$ python3 -q
>>> import numpy as np
>>> import numpy.linalg as la
>>> np.set_printoptions(precision=1, suppress=True, linewidth=100, legacy="1.25")
>>> rd = lambda a: np.round(a, 1) + 0
>>> A2 = np.array([[2, 0], [-3, 0]])
>>> feats = np.kron(np.eye(2, dtype=int), A2)
>>> feats
array([[ 2,  0,  0,  0],
       [-3,  0,  0,  0],
       [ 0,  0,  2,  0],
       [ 0,  0, -3,  0]])
>>> feats.T @ feats
array([[13,  0,  0,  0],
       [ 0,  0,  0,  0],
       [ 0,  0, 13,  0],
       [ 0,  0,  0,  0]])
>>> left, sv, vt = la.svd(feats)
>>> rd(sv)
array([3.6, 3.6, 0. , 0. ])
>>> np.argmax(sv[:-1] / (sv[1:] + 1e-6)) + 1
2
>>> A2 = left[:, :2] @ np.diag(sv[:2]) @ vt[:2]
>>> rd(la.norm(feats - A2) / la.norm(feats))
0.0
>>> rd(la.norm(feats - A2, 2)), sv[2]
(0.0, 0.0)
>>> la.matrix_rank(feats, rtol=0.05)
2
>>> rd(A2)
array([[ 2.,  0.,  0.,  0.],
       [-3.,  0.,  0.,  0.],
       [ 0.,  0.,  2.,  0.],
       [ 0.,  0., -3.,  0.]])
>>> rd(la.det(feats))
0.0
>>> np.flatnonzero(la.matrix_power((feats != 0) + (feats.T != 0) + np.eye(4), 4)[0])
array([0, 1])
>>> (feats != 0).astype(int)
array([[1, 0, 0, 0],
       [1, 0, 0, 0],
       [0, 0, 1, 0],
       [0, 0, 1, 0]])
>>> rd(la.norm(feats, 2) / la.norm(feats))
0.7
>>> la.cond(feats) > 100
True
>>> arr = np.array([[1, 0], [0, 1]])
>>> arr
array([[1, 0],
       [0, 1]])
>>> ev, vecs = la.eigh(arr)
>>> x0 = np.array([-2, -1])
>>> rd(la.eigvalsh(arr[1:, 1:]))
array([1.])
>>> vecs * np.abs(ev) @ vecs.T
array([[1., 0.],
       [0., 1.]])
>>> X = np.array([[-5.0, -2.0, 0.0, 0.0, 0.0, 0.0],
...     [-2.0, 1.0, -2.0, 0.0, 0.0, 0.0],
...     [0.0, -2.0, -9.0, -2.0, 0.0, 0.0],
...     [0.0, 0.0, -2.0, 9.0, -2.0, 0.0],
...     [0.0, 0.0, 0.0, -2.0, -3.0, -2.0],
...     [0.0, 0.0, 0.0, 0.0, -2.0, 0.0]])
>>> X
array([[-5., -2.,  0.,  0.,  0.,  0.],
       [-2.,  1., -2.,  0.,  0.,  0.],
       [ 0., -2., -9., -2.,  0.,  0.],
       [ 0.,  0., -2.,  9., -2.,  0.],
       [ 0.,  0.,  0., -2., -3., -2.],
       [ 0.,  0.,  0.,  0., -2.,  0.]])
>>> np.allclose(X, X.T)
True
>>> X @ X
array([[ 29.,   8.,   4.,   0.,   0.,   0.],
       [  8.,   9.,  16.,   4.,   0.,   0.],
       [  4.,  16.,  89.,   0.,   4.,   0.],
       [  0.,   4.,   0.,  89., -12.,   4.],
       [  0.,   0.,   4., -12.,  17.,   6.],
       [  0.,   0.,   0.,   4.,   6.,   4.]])
>>> rd(np.abs(la.eigvals(X)).max())
9.6
>>> rd(la.det(X))
-3780.0
>>> rd(la.matrix_power(X, 4))
array([[  921.,   368.,   600.,    32.,    16.,     0.],
       [  368.,   417.,  1600.,   392.,    16.,    16.],
       [  600.,  1600.,  8209.,    16.,   424.,    24.],
       [   32.,   392.,    16.,  8097., -1248.,   300.],
       [   16.,    16.,   424., -1248.,   485.,    78.],
       [    0.,    16.,    24.,   300.,    78.,    68.]])
>>> rng = np.random.default_rng(14379)
>>> idx = rng.permutation(6)
>>> idx
array([0, 1, 4, 2, 5, 3])
>>> A2 = X[idx][:, idx]
>>> np.allclose(A2, X)
False
>>> A2
array([[-5., -2.,  0.,  0.,  0.,  0.],
       [-2.,  1.,  0., -2.,  0.,  0.],
       [ 0.,  0., -3.,  0., -2., -2.],
       [ 0., -2.,  0., -9.,  0., -2.],
       [ 0.,  0., -2.,  0.,  0.,  0.],
       [ 0.,  0., -2., -2.,  0.,  9.]])
>>> rd(np.sort(np.abs(la.eigvals(A2))))
array([0.9, 1.9, 4.2, 5.5, 9.6, 9.6])
>>> rd(la.det(A2)), rd(la.det(X[idx]))
(-3780.0, 3780.0)
>>> np.diag(A2)
array([-5.,  1., -3., -9.,  0.,  9.])
>>> np.all(la.eigvalsh(X) > 0)
False
>>> [round(float(la.det(X[:i, :i])), 2) + 0 for i in range(1, 7)]
[-5.0, -9.0, 101.0, 945.0, -3239.0, -3780.0]
>>> np.unravel_index(np.abs(X).argmax(), X.shape)
(2, 2)
>>> np.abs(X).max()
9.0
>>> la.matrix_rank(X)
6
>>> np.diff(X, axis=0)
array([[  3.,   3.,  -2.,   0.,   0.,   0.],
       [  2.,  -3.,  -7.,  -2.,   0.,   0.],
       [  0.,   2.,   7.,  11.,  -2.,   0.],
       [  0.,   0.,   2., -11.,  -1.,  -2.],
       [  0.,   0.,   0.,   2.,   1.,   2.]])
>>> X - X[0]
array([[ 0.,  0.,  0.,  0.,  0.,  0.],
       [ 3.,  3., -2.,  0.,  0.,  0.],
       [ 5.,  0., -9., -2.,  0.,  0.],
       [ 5.,  2., -2.,  9., -2.,  0.],
       [ 5.,  2.,  0., -2., -3., -2.],
       [ 5.,  2.,  0.,  0., -2.,  0.]])
>>> M = np.array([[-4.0, -0.1, -6.2, 0.1, -0.2, -5.5],
...     [6.2, -0.1, 9.0, -0.3, -0.5, 8.8],
...     [-4.0, 0.4, -5.8, 0.2, -0.5, -6.0],
...     [4.3, 0.8, 6.0, 0.1, 0.1, 6.0],
...     [-4.0, -0.3, -6.3, 0.0, -0.4, -5.8],
...     [-5.5, 0.1, -9.1, 0.7, -0.1, -8.9],
...     [-3.7, 0.3, -5.7, -0.2, -0.1, -6.0],
...     [5.7, -0.1, 8.9, 0.0, -0.4, 9.3]])
>>> (feats - feats.T) / 2
array([[ 0. ,  1.5,  0. ,  0. ],
       [-1.5,  0. ,  0. ,  0. ],
       [ 0. ,  0. ,  0. ,  1.5],
       [ 0. ,  0. , -1.5,  0. ]])
>>> rd(np.abs(la.eigvals(feats)).max())
2.0
>>> feats @ feats
array([[ 4,  0,  0,  0],
       [-6,  0,  0,  0],
       [ 0,  0,  4,  0],
       [ 0,  0, -6,  0]])
